% python3 -q
>>> import numpy as np
>>> import numpy.linalg as la
>>> np.set_printoptions(precision=2, suppress=True, linewidth=200, floatmode="fixed")
>>> u = np.array([3, -5, -4, 3])
>>> mat = u[np.abs(np.subtract.outer(np.arange(4), np.arange(4)))]
>>> mat
array([[ 3, -5, -4,  3],
       [-5,  3, -5, -4],
       [-4, -5,  3, -5],
       [ 3, -4, -5,  3]])
>>> round(float(la.eigvalsh(mat).min()), 2)
-7.85
>>> vals, evecs = la.eigh(mat)
>>> x = np.array([5, 3, -2, 4])
>>> x @ mat @ x
np.int64(256)
>>> np.abs(mat).sum(axis=1).max(), np.round(np.abs(vals).max(), 2)
(np.int64(17), np.float64(11.85))
>>> la.eigvalsh(mat[1:, 1:])
array([-6.35,  7.00,  8.35])
>>> evecs * np.maximum(vals, 0) @ evecs.T
array([[ 4.23, -3.20, -2.21,  4.10],
       [-3.20,  5.76, -2.24, -2.21],
       [-2.21, -2.24,  5.76, -3.20],
       [ 4.10, -2.21, -3.20,  4.23]])
>>> vals, evecs = la.eig(mat)
>>> np.sort(la.eigvals(la.inv(mat)))
array([-8.12, -0.13,  0.08,  0.12])
>>> round(float(np.prod(vals)), 2)
93.0
>>> np.round(mat @ evecs[:, 0] - vals[0] * evecs[:, 0], 2) + 0
array([0.00, 0.00, 0.00, 0.00])
>>> vals
array([-7.85, -0.12, 11.85,  8.12])
>>> m1 = np.load("x.npy")
>>> m1
array([[ 1,  1,  0,  2,  0],
       [ 1,  0,  2,  2,  2],
       [ 0,  0,  1,  2,  1],
       [ 2,  1,  1,  2,  1],
       [ 6,  1, 10, 12, 10]])
>>> np.argsort(-la.norm(m1, axis=0).round(6), kind="stable")[:3]
array([3, 2, 4])
>>> la.matrix_rank(m1, rtol=0.1)
np.int64(2)
>>> [round(float(x), 2) for x in la.svd(m1, compute_uv=False)[:3]]
[20.25, 2.33, 1.22]
>>> np.round(la.norm(m1, 2) / la.norm(m1), 2)
np.float64(0.99)
>>> rng = np.random.default_rng(2666)
>>> z = rng.permutation(5)
>>> z
array([4, 1, 0, 2, 3])
>>> A2 = m1[z][:, z]
>>> np.round(np.sort(np.abs(la.eigvals(A2))), 2) + 0
array([ 0.00,  0.00,  0.80,  1.84, 12.96])
>>> np.diag(A2)
array([10,  0,  1,  1,  2])
>>> A2
array([[10,  1,  6, 10, 12],
       [ 2,  0,  1,  2,  2],
       [ 0,  1,  1,  0,  2],
       [ 1,  0,  0,  1,  2],
       [ 1,  1,  2,  1,  2]])
>>> round(float(la.det(A2)), 2), round(la.det(m1[z]), 2)
(-0.0, np.float64(-0.0))
>>> np.allclose(A2, m1)
False
>>> Uu, sv, vt = la.svd(A2)
>>> evecs = vt[:(sv > 1e-8).sum()]
>>> x = A2[0] + 2 * A2[3] + rng.integers(2) * np.eye(5)[3]
>>> x
array([12.00,  1.00,  6.00, 13.00, 16.00])
>>> np.allclose(evecs.T @ evecs @ x, x)
False
>>> la.matrix_rank(np.vstack([A2, x]))
np.int64(4)
>>> np.diag(evecs.T @ evecs)
array([0.46, 0.30, 0.83, 0.46, 0.96])
>>> evecs.T @ evecs
array([[ 0.46, -0.17,  0.09,  0.46,  0.04],
       [-0.17,  0.30,  0.35, -0.17,  0.17],
       [ 0.09,  0.35,  0.83,  0.09, -0.09],
       [ 0.46, -0.17,  0.09,  0.46,  0.04],
       [ 0.04,  0.17, -0.09,  0.04,  0.96]])
>>> W0 = rng.normal(size=(17, 3))
>>> W0 = 10 * W0 / la.norm(W0, axis=1, keepdims=True)
>>> W0
array([[ 3.92, -8.62,  3.22],
       [ 8.21, -0.97, -5.62],
       [-7.40,  3.98,  5.41],
       [ 2.42,  9.62,  1.27],
       [ 5.36, -8.44, -0.16],
       [ 6.42,  7.57,  1.25],
       [-6.73,  7.21, -1.66],
       [ 9.67, -2.28,  1.09],
       [ 0.29,  4.61,  8.87],
       [-3.48, -9.25, -1.53],
       [-7.47,  1.06, -6.57],
       [ 9.20,  2.15,  3.27],
       [ 9.82, -0.24,  1.89],
       [ 3.23, -5.98, -7.34],
       [-5.80,  8.14, -0.33],
       [-2.02,  3.60, -9.11],
       [-4.96, -8.67, -0.50]])
>>> w1 = np.array([[5, 0, 5, 0], [0, 6, 8, 2], [8, 1, 3, 8]])
>>> coef = np.array([-2, 5, 4, -2])
>>> H = np.maximum(W0 @ w1 + coef, 0)
>>> la.matrix_rank(H)
np.int64(4)
>>> C = np.array([[-4, -5], [0, 3], [1, 2], [5, 1]])
>>> (H @ C).round(6).argmax(axis=1)
array([0, 1, 0, 1, 0, 1, 1, 0, 0, 0, 1, 0, 0, 0, 1, 1, 0])
>>> D = la.norm(W0[:, None] - W0[None], axis=-1)
>>> D.mean(axis=1).argmax()
np.int64(2)
>>> (D + 1e9 * np.eye(17)).round(6).argmin(axis=1)
array([ 4,  7, 14,  5,  0,  3, 14, 12,  2, 16, 15, 12,  7,  1,  6, 10,  9])
>>> D[:5, :5]
array([[ 0.00, 12.45, 17.08, 18.41,  3.68],
       [12.45,  0.00, 19.75, 13.90,  9.68],
       [17.08, 19.75,  0.00, 12.06, 18.67],
       [18.41, 13.90, 12.06,  0.00, 18.35],
       [ 3.68,  9.68, 18.67, 18.35,  0.00]])
>>> np.unravel_index(D.round(6).argmax(), D.shape)
(np.int64(4), np.int64(14))
>>> np.flatnonzero(D[12] < D.mean() / 2)
array([ 7, 11, 12])
>>> np.unique(m1.round(6), axis=0).shape
(5, 5)
>>> np.allclose(m1[:-1].T @ la.lstsq(m1[:-1].T, m1[-1])[0], m1[-1])
True
>>> A2 = np.array([[2]])
>>> C = np.array([[5, 0], [3, 4]])
>>> A = np.block([[A2, np.array([[1, 2]])], [np.zeros((2, 1)), C]])
>>> A
array([[2.00, 1.00, 2.00],
       [0.00, 5.00, 0.00],
       [0.00, 3.00, 4.00]])
>>> A2 = np.array([[0, 5, 8], [-2, -7, -6], [-4, -1, 5]])
>>> la.matrix_rank(A @ A2)
np.int64(3)
>>> np.vstack([A, A2.T]).shape
(6, 3)
>>> np.einsum("ij->j", A)
array([2.00, 9.00, 6.00])
>>> A2.T @ A.T
array([[-10.00, -10.00, -22.00],
       [  1.00, -35.00, -25.00],
       [ 20.00, -30.00,   2.00]])
>>> vals, evecs = la.eig(A)
>>> A @ evecs[:, 0] - vals[0] * evecs[:, 0]
array([0.00, 0.00, 0.00])
>>> np.sort(la.eigvals(A.T))
array([2.00, 4.00, 5.00])
>>> np.prod(vals)
np.float64(40.0)
>>> vals
array([2.00, 4.00, 5.00])
>>> np.sort(la.eigvals(la.inv(A)))
array([0.20, 0.25, 0.50])
>>> x = np.array([3, 0, 1])
>>> a = np.maximum(A @ x, 0)
>>> np.maximum(A @ x, 0) - np.maximum(-A @ x, 0)
array([8.00, 0.00, 4.00])
>>> A.T @ a
array([16.00, 20.00, 32.00])
>>> np.flatnonzero(a > 1e-9)
array([0, 2])
>>> np.maximum(A @ (3 * x), 0)
array([24.00,  0.00, 12.00])
>>> A * (a > 1e-9)[:, None]
array([[2.00, 1.00, 2.00],
       [0.00, 0.00, 0.00],
       [0.00, 3.00, 4.00]])
>>> u = np.array([5, -1, -4])
>>> A2 = A + np.outer(u, np.eye(3)[2])
>>> np.round(la.det(A2) / la.det(A), 2), round(1 + la.solve(A, u)[2], 2)
(np.float64(0.15), np.float64(0.15))
>>> la.matrix_rank(A2 - A)
np.int64(1)
>>> feats = np.triu(rng.random((3, 3)) < 0.8, 1).astype(int)
>>> feats = feats + feats.T
>>> feats
array([[0, 1, 1],
       [1, 0, 1],
       [1, 1, 0]])
>>> # symmetric, so the eigenvalues are real
>>> feats @ np.ones(3)
array([2.00, 2.00, 2.00])
>>> (feats @ feats)[0]
array([2, 1, 1])
>>> np.allclose(feats @ feats.T, feats.T @ feats)
True
>>> round(float(la.det(feats[::-1])), 2)
-2.0
>>> np.round(np.poly(feats), 2) + 0
array([ 1.00,  0.00, -3.00, -2.00])
>>> np.kron(np.eye(2, dtype=int), feats)
array([[0, 1, 1, 0, 0, 0],
       [1, 0, 1, 0, 0, 0],
       [1, 1, 0, 0, 0, 0],
       [0, 0, 0, 0, 1, 1],
       [0, 0, 0, 1, 0, 1],
       [0, 0, 0, 1, 1, 0]])
>>> np.round(la.det(2 * feats), 2), round(la.det(feats), 2)
(np.float64(16.0), np.float64(2.0))
>>> np.einsum("ii->", feats)
np.int64(0)
>>> u = np.array([0, 1, 1])
>>> A2 = feats + np.outer(u, np.eye(3)[2])
>>> round(la.det(A2) / la.det(feats), 2), np.round(1 + la.solve(feats, u)[2], 2)
(np.float64(1.0), np.float64(1.0))
>>> A2
array([[0.00, 1.00, 1.00],
       [1.00, 0.00, 2.00],
       [1.00, 1.00, 1.00]])
>>> K = np.load("case0.npy")
>>> K
array([[ 1,  1,  0,  0, -1,  2],
       [-1,  1,  0,  0, -2,  2],
       [-2, -1, -2,  0,  0,  0],
       [ 0,  1,  1, -1,  1, -1],
       [ 1, -1, -1, -2,  2, -2],
       [-2,  4,  0,  0, -7,  8]])
>>> Uu, sv, vt = la.svd(K)
>>> np.argmax(sv[:-1] / (sv[1:] + 1e-6)) + 1
np.int64(5)
>>> sv.round(2) + 0
array([12.59,  3.38,  2.34,  1.82,  0.57,  0.00])
>>> A2 = Uu[:, :5] @ np.diag(sv[:5]) @ vt[:5]
>>> la.matrix_rank(K, rtol=0.05)
np.int64(4)
>>> la.matrix_rank(A2)
np.int64(5)
>>> np.round(np.abs(K - A2).max(), 2)
np.float64(0.0)
>>> A2.round(2) + 0
array([[ 1.00,  1.00,  0.00,  0.00, -1.00,  2.00],
       [-1.00,  1.00,  0.00,  0.00, -2.00,  2.00],
       [-2.00, -1.00, -2.00,  0.00,  0.00,  0.00],
       [ 0.00,  1.00,  1.00, -1.00,  1.00, -1.00],
       [ 1.00, -1.00, -1.00, -2.00,  2.00, -2.00],
       [-2.00,  4.00,  0.00,  0.00, -7.00,  8.00]])
>>> round(la.norm(K - A2) / la.norm(K), 2)
np.float64(0.0)
>>> Uu, sv = la.svd(K)
Traceback (most recent call last):
  File "<python-input-111>", line 1, in <module>
    Uu, sv = la.svd(K)
    ^^^^^^
ValueError: too many values to unpack (expected 2)
>>> Uu, sv, vt = la.svd(K, full_matrices=False)
>>> np.cumsum(sv ** 2) / np.sum(sv ** 2)
array([0.89, 0.95, 0.98, 1.00, 1.00, 1.00])
>>> np.abs(vt[0])
array([0.17, 0.34, 0.01, 0.05, 0.61, 0.70])
>>> round(np.sqrt((sv ** 2).sum()), 2), np.round(la.norm(K), 2)
(np.float64(13.38), np.float64(13.38))
>>> np.allclose(Uu * sv @ vt, K)
True
>>> Uu.shape, sv.shape, vt.shape
((6, 6), (6,), (6, 6))
>>> sv.round(2) + 0
array([12.59,  3.38,  2.34,  1.82,  0.57,  0.00])
>>> round(float(la.norm(K, 2) / la.norm(K)), 2)
0.94
>>> [round(float(x), 2) for x in la.svd(K, compute_uv=False)[:3]]
[12.59, 3.38, 2.34]
>>> X = np.load("sample17.npy")
>>> X
array([[-5.97,  1.69, -5.14, -3.32],
       [-1.85,  4.70, -9.53,  2.11],
       [ 4.39, -2.13, -2.84, -0.35],
       [-0.98, -3.38,  0.13, -1.60],
       [ 7.59,  4.09, -4.53, -1.25],
       [-9.45,  0.35, -0.49, -1.89],
       [-2.42, -0.72,  3.55, -2.99],
       [ 3.70,  8.14,  0.56, -1.95],
       [-8.36, -2.35, -3.26,  3.96],
       [-3.10,  8.22, -1.38, -0.39],
       [-0.50,  3.50,  1.20, -2.20],
       [ 8.85, -4.24, -2.86, -5.30]])
>>> z = X[:, 0] > np.median(X[:, 0])
>>> u = X[z].mean(axis=0) - X[~z].mean(axis=0)
>>> z.astype(int)
array([0, 0, 1, 1, 1, 0, 0, 1, 0, 0, 1, 1])
>>> A2 = np.c_[X[:, :1] @ np.array([[1]]), np.array([2, 5, 5, -1, -2, -5, -2, -4, 1, -2, -1, 4])]
>>> A2
array([[-5.97,  2.00],
       [-1.85,  5.00],
       [ 4.39,  5.00],
       [-0.98, -1.00],
       [ 7.59, -2.00],
       [-9.45, -5.00],
       [-2.42, -2.00],
       [ 3.70, -4.00],
       [-8.36,  1.00],
       [-3.10, -2.00],
       [-0.50, -1.00],
       [ 8.85,  4.00]])
>>> np.round(la.norm(A2 - X @ la.lstsq(X, A2)[0], axis=0), 2) + 0
array([0.00, 6.52])
>>> w1 = np.array([[1, 9], [3, 5], [0, 8]])
>>> coef = np.array([6, -9])
>>> H = np.maximum(A @ w1 + coef, 0)
>>> H
array([[11.00, 30.00],
       [21.00, 16.00],
       [15.00, 38.00]])
>>> la.matrix_rank(H)
np.int64(2)
>>> C = np.array([[2, 0, 1], [2, 0, 1]])
>>> w1 @ C
array([[20,  0, 10],
       [16,  0,  8],
       [16,  0,  8]])
>>> (H @ C).round(6).argmax(axis=1)
array([0, 0, 0])
>>> D = la.norm(X[:, None] - X[None], axis=-1)
>>> np.flatnonzero(D[11] < D.mean() / 2)
array([11])
>>> D.shape
(12, 12)
>>> np.unravel_index(D.round(6).argmax(), D.shape)
(np.int64(8), np.int64(11))
